$ ipython --no-banner

In [1]: import numpy as np

In [2]: import numpy.linalg as la

In [3]: np.set_printoptions(precision=2, suppress=True, linewidth=140, legacy="1.25")

In [4]: arr = np.load("w.npy")

In [5]: arr
Out[5]: 
array([[2, 0, 0],
       [0, 0, 0],
       [2, 1, 3]])

In [6]: # rows and columns are dependent

In [7]: arr @ arr
Out[7]: 
array([[ 4,  0,  0],
       [ 0,  0,  0],
       [10,  3,  9]])

In [8]: np.round(la.det(arr), 2)
Out[8]: 0.0

In [9]: np.allclose(arr @ arr.T, arr.T @ arr)
Out[9]: False

In [10]: (arr + arr.T) / 2
Out[10]: 
array([[2. , 0. , 1. ],
       [0. , 0. , 0.5],
       [1. , 0.5, 3. ]])

In [11]: (arr - arr.T) / 2
Out[11]: 
array([[ 0. ,  0. , -1. ],
       [ 0. ,  0. , -0.5],
       [ 1. ,  0.5,  0. ]])

In [12]: np.sort(np.abs(la.eigvals(arr)))
Out[12]: array([0., 2., 3.])

In [13]: np.allclose(arr, arr.T)
Out[13]: False

In [14]: left, s, Vt = la.svd(arr)

In [15]: evecs = Vt[:(s > 1e-8).sum()]

In [16]: rng = np.random.default_rng(6166)

In [17]: x0 = arr[2] + -2 * arr[1] + rng.integers(2) * np.eye(3)[0]

In [18]: x0
Out[18]: array([3., 1., 3.])

In [19]: np.round(la.norm(x0 - evecs.T @ evecs @ x0), 2)
Out[19]: 0.0

In [20]: np.allclose(evecs.T @ evecs @ x0, x0)
Out[20]: True

In [21]: data = np.loadtxt("data.csv", delimiter=",")

In [22]: data
Out[22]: 
array([[ -1.,  -2.,   2.,  -1.,   3.,  15.,   3.,   3.,   3.],
       [  2.,   1.,  -2.,   3.,  -1.,  15.,   3.,  -3.,   3.],
       [ -1.,   2.,  -2.,   2.,  -3., -10.,  -3.,  -3.,  -2.],
       [ -3.,  -1.,   1.,   3.,  -2.,   5.,  -2.,   2.,   1.],
       [  1.,   1.,   1.,   3.,   3.,  15.,   0.,   3.,   3.],
       [  3.,   2.,   2.,   3.,   2.,   5.,  -2.,  -2.,   1.],
       [ -3.,  -3.,   2.,   3.,  -2.,  15.,  -1.,  -1.,   3.],
       [  1.,   0.,   0.,  -2.,   3.,  -5.,  -2.,   3.,  -1.],
       [  0.,  -3.,  -2.,  -3.,  -3.,   0.,   2.,  -2.,   0.],
       [  1.,  -2.,   0.,  -3.,   3., -10.,  -2.,  -2.,  -2.]])

In [23]: x0 = np.array([3, 3, -1, 1, 3, 0, -1, -1, -3])

In [24]: h1 = np.maximum(data @ x0, 0)

In [25]: np.tanh(data @ x0)
Out[25]: array([-1.  ,  0.96,  1.  , -1.  ,  1.  ,  1.  , -1.  ,  1.  , -1.  ,  1.  ])

In [26]: data.T @ h1
Out[26]: array([  93.,   47.,   27.,   47.,  104.,  -70., -120.,  -57.,  -14.])

In [27]: np.flatnonzero(h1 > 1e-9)
Out[27]: array([1, 2, 4, 5, 7, 9])

In [28]: h1
Out[28]: array([ 0.,  2., 10.,  0.,  5., 23.,  0., 12.,  0., 13.])

In [29]: rk = la.matrix_rank(data)

In [30]: rk
Out[30]: 8

In [31]: ns = la.svd(data)[2][rk:].T

In [32]: [int(la.matrix_rank(data[:i])) for i in range(1, len(data) + 1)]
Out[32]: [1, 2, 3, 4, 5, 6, 7, 8, 8, 8]

In [33]: ns.shape
Out[33]: (9, 1)

In [34]: np.round(ns @ ns.T, 2) + 0
Out[34]: 
array([[ 0.  ,  0.  ,  0.  ,  0.  ,  0.  ,  0.  ,  0.  ,  0.  ,  0.  ],
       [ 0.  ,  0.  ,  0.  ,  0.  ,  0.  ,  0.  ,  0.  ,  0.  ,  0.  ],
       [ 0.  ,  0.  ,  0.  ,  0.  ,  0.  ,  0.  ,  0.  ,  0.  ,  0.  ],
       [ 0.  ,  0.  ,  0.  ,  0.  ,  0.  ,  0.  ,  0.  ,  0.  ,  0.  ],
       [ 0.  ,  0.  ,  0.  ,  0.  ,  0.  ,  0.  ,  0.  ,  0.  ,  0.  ],
       [ 0.  ,  0.  ,  0.  ,  0.  ,  0.  ,  0.04,  0.  ,  0.  , -0.19],
       [ 0.  ,  0.  ,  0.  ,  0.  ,  0.  ,  0.  ,  0.  ,  0.  ,  0.  ],
       [ 0.  ,  0.  ,  0.  ,  0.  ,  0.  ,  0.  ,  0.  ,  0.  ,  0.  ],
       [ 0.  ,  0.  ,  0.  ,  0.  ,  0.  , -0.19,  0.  ,  0.  ,  0.96]])

In [35]: np.round(data @ ns, 2) + 0
Out[35]: 
array([[0.],
       [0.],
       [0.],
       [0.],
       [0.],
       [0.],
       [0.],
       [0.],
       [0.],
       [0.]])

In [36]: np.round(data @ la.pinv(data) @ data, 2) + 0
Out[36]: 
array([[ -1.,  -2.,   2.,  -1.,   3.,  15.,   3.,   3.,   3.],
       [  2.,   1.,  -2.,   3.,  -1.,  15.,   3.,  -3.,   3.],
       [ -1.,   2.,  -2.,   2.,  -3., -10.,  -3.,  -3.,  -2.],
       [ -3.,  -1.,   1.,   3.,  -2.,   5.,  -2.,   2.,   1.],
       [  1.,   1.,   1.,   3.,   3.,  15.,   0.,   3.,   3.],
       [  3.,   2.,   2.,   3.,   2.,   5.,  -2.,  -2.,   1.],
       [ -3.,  -3.,   2.,   3.,  -2.,  15.,  -1.,  -1.,   3.],
       [  1.,   0.,   0.,  -2.,   3.,  -5.,  -2.,   3.,  -1.],
       [  0.,  -3.,  -2.,  -3.,  -3.,   0.,   2.,  -2.,   0.],
       [  1.,  -2.,   0.,  -3.,   3., -10.,  -2.,  -2.,  -2.]])

In [37]: np.abs(np.diag(la.qr(data)[1])) > 1e-9
Out[37]: array([ True,  True,  True,  True,  True,  True,  True,  True, False])

In [38]: la.matrix_rank(data, rtol=0.1)
Out[38]: 5

In [39]: np.round(la.norm(data, 2) / la.norm(data), 2)
Out[39]: 0.9

In [40]: W0 = np.array([[2.0, 2.0, 2.0, 1.0, 3.0, -3.0],
    ...:     [0.0, 2.0, 1.0, 1.0, 2.0, 5.0],
    ...:     [2.0, 0.0, 0.0, 2.0, -2.0, -4.0],
    ...:     [1.0, 1.0, 1.0, 1.0, -1.0, -5.0],
    ...:     [0.0, 0.0, 0.0, 0.0, -3.0, -3.0],
    ...:     [0.0, 0.0, 0.0, 0.0, -3.0, 0.0]])

In [41]: th = np.radians(60)

In [42]: r_ = np.eye(6)

In [43]: r_[1, 1] = r_[5, 5] = np.cos(th)

In [44]: r_[1, 5], r_[5, 1] = -np.sin(th), np.sin(th)

In [45]: r_
Out[45]: 
array([[ 1.  ,  0.  ,  0.  ,  0.  ,  0.  ,  0.  ],
       [ 0.  ,  0.5 ,  0.  ,  0.  ,  0.  , -0.87],
       [ 0.  ,  0.  ,  1.  ,  0.  ,  0.  ,  0.  ],
       [ 0.  ,  0.  ,  0.  ,  1.  ,  0.  ,  0.  ],
       [ 0.  ,  0.  ,  0.  ,  0.  ,  1.  ,  0.  ],
       [ 0.  ,  0.87,  0.  ,  0.  ,  0.  ,  0.5 ]])

In [46]: B = W0 @ r_.T

In [47]: np.allclose(W0 @ W0.T, B @ B.T)
Out[47]: True

In [48]: B
Out[48]: 
array([[ 2.  ,  3.6 ,  2.  ,  1.  ,  3.  ,  0.23],
       [ 0.  , -3.33,  1.  ,  1.  ,  2.  ,  4.23],
       [ 2.  ,  3.46,  0.  ,  2.  , -2.  , -2.  ],
       [ 1.  ,  4.83,  1.  ,  1.  , -1.  , -1.63],
       [ 0.  ,  2.6 ,  0.  ,  0.  , -3.  , -1.5 ],
       [ 0.  ,  0.  ,  0.  ,  0.  , -3.  ,  0.  ]])

In [49]: np.allclose(la.norm(W0, axis=1), la.norm(B, axis=1))
Out[49]: True

In [50]: round(float(la.det(r_)), 2), np.trace(r_)
Out[50]: (1.0, 5.0)

In [51]: x0 = np.array([3, 1, 0, 1, 1, 0])

In [52]: (B * x0).sum(axis=1)
Out[52]: array([13.6 , -0.33,  9.46,  7.83, -0.4 , -3.  ])

In [53]: np.sign((B @ x0).round(6))
Out[53]: array([ 1., -1.,  1.,  1., -1., -1.])

In [54]: B @ np.ones(6)
Out[54]: array([11.83,  4.9 ,  3.46,  5.2 , -1.9 , -3.  ])

In [55]: M = np.load("a.npy")

In [56]: M
Out[56]: 
array([[ 1, -2,  0,  2, -2, -6,  2],
       [-2,  1, -2,  0,  2, -2, -6],
       [ 0, -2,  1, -2,  0,  2, -2],
       [ 2,  0, -2,  1, -2,  0,  2],
       [-2,  2,  0, -2,  1, -2,  0],
       [-6, -2,  2,  0, -2,  1, -2],
       [ 2, -6, -2,  2,  0, -2,  1]])

In [57]: M[3] @ M[0]
Out[57]: 12

In [58]: np.round(la.norm(M) ** 2 / la.norm(M, 2) ** 2, 2)
Out[58]: 2.43

In [59]: round(la.norm(M[3] - M[0]), 2)
Out[59]: 6.78

In [60]: la.norm(M, axis=1).argmax()
Out[60]: 0

In [61]: round(float(la.norm(M, "nuc")), 2)
Out[61]: 37.54

In [62]: round(float(la.norm(M, 1)), 2), round(la.norm(M, np.inf), 2)
Out[62]: (15.0, 15.0)

In [63]: np.round(la.norm(M, 2), 2)
Out[63]: 10.41

In [64]: np.round(la.norm(M[3], 1), 2), round(float(la.norm(M[3], np.inf)), 2)
Out[64]: (9.0, 2.0)

In [65]: x0 = np.array([4, 0, 6, 2, 0, 3, 2])

In [66]: rhs = M @ x0

In [67]: rhs
Out[67]: array([ -6, -38,   4,   2, -18, -13,  -4])

In [68]: np.round(la.solve(M, rhs), 2) + 0
Out[68]: array([4., 0., 6., 2., 0., 3., 2.])

In [69]: np.round(la.solve(M.T, M[4]), 2) + 0
Out[69]: array([0., 0., 0., 0., 1., 0., 0.])

In [70]: evals, evecs = la.eigh(M)

In [71]: np.unique(evals.round(6) + 0, return_counts=True)[1]
Out[71]: array([1, 1, 1, 1, 1, 1, 1])

In [72]: np.abs(evecs[:, -1])
Out[72]: array([0.53, 0.37, 0.18, 0.3 , 0.18, 0.37, 0.53])

In [73]: E = np.array([[4.0, 1.0, 1.0, 1.0, 1.0, 1.0, 1.0],
    ...:     [1.0, 4.0, 1.0, 1.0, 1.0, 1.0, 1.0],
    ...:     [1.0, 1.0, 4.0, 1.0, 1.0, 1.0, 1.0],
    ...:     [1.0, 1.0, 1.0, 4.0, 1.0, 1.0, 1.0],
    ...:     [1.0, 1.0, 1.0, 1.0, 4.0, 1.0, 1.0],
    ...:     [1.0, 1.0, 1.0, 1.0, 1.0, 4.0, 1.0],
    ...:     [1.0, 1.0, 1.0, 1.0, 1.0, 1.0, 4.0]])

In [74]: # equal to its transpose

In [75]: Lm = la.cholesky(E)

In [76]: la.eigvalsh(E).min() > 0
Out[76]: True

In [77]: Lm
Out[77]: 
array([[2.  , 0.  , 0.  , 0.  , 0.  , 0.  , 0.  ],
       [0.5 , 1.94, 0.  , 0.  , 0.  , 0.  , 0.  ],
       [0.5 , 0.39, 1.9 , 0.  , 0.  , 0.  , 0.  ],
       [0.5 , 0.39, 0.32, 1.87, 0.  , 0.  , 0.  ],
       [0.5 , 0.39, 0.32, 0.27, 1.85, 0.  , 0.  ],
       [0.5 , 0.39, 0.32, 0.27, 0.23, 1.84, 0.  ],
       [0.5 , 0.39, 0.32, 0.27, 0.23, 0.2 , 1.83]])

In [78]: np.diag(Lm) ** 2
Out[78]: array([4.  , 3.75, 3.6 , 3.5 , 3.43, 3.38, 3.33])

In [79]: E / np.sqrt(np.outer(np.diag(E), np.diag(E)))
Out[79]: 
array([[1.  , 0.25, 0.25, 0.25, 0.25, 0.25, 0.25],
       [0.25, 1.  , 0.25, 0.25, 0.25, 0.25, 0.25],
       [0.25, 0.25, 1.  , 0.25, 0.25, 0.25, 0.25],
       [0.25, 0.25, 0.25, 1.  , 0.25, 0.25, 0.25],
       [0.25, 0.25, 0.25, 0.25, 1.  , 0.25, 0.25],
       [0.25, 0.25, 0.25, 0.25, 0.25, 1.  , 0.25],
       [0.25, 0.25, 0.25, 0.25, 0.25, 0.25, 1.  ]])

In [80]: Lm @ Lm.T
Out[80]: 
array([[4., 1., 1., 1., 1., 1., 1.],
       [1., 4., 1., 1., 1., 1., 1.],
       [1., 1., 4., 1., 1., 1., 1.],
       [1., 1., 1., 4., 1., 1., 1.],
       [1., 1., 1., 1., 4., 1., 1.],
       [1., 1., 1., 1., 1., 4., 1.],
       [1., 1., 1., 1., 1., 1., 4.]])
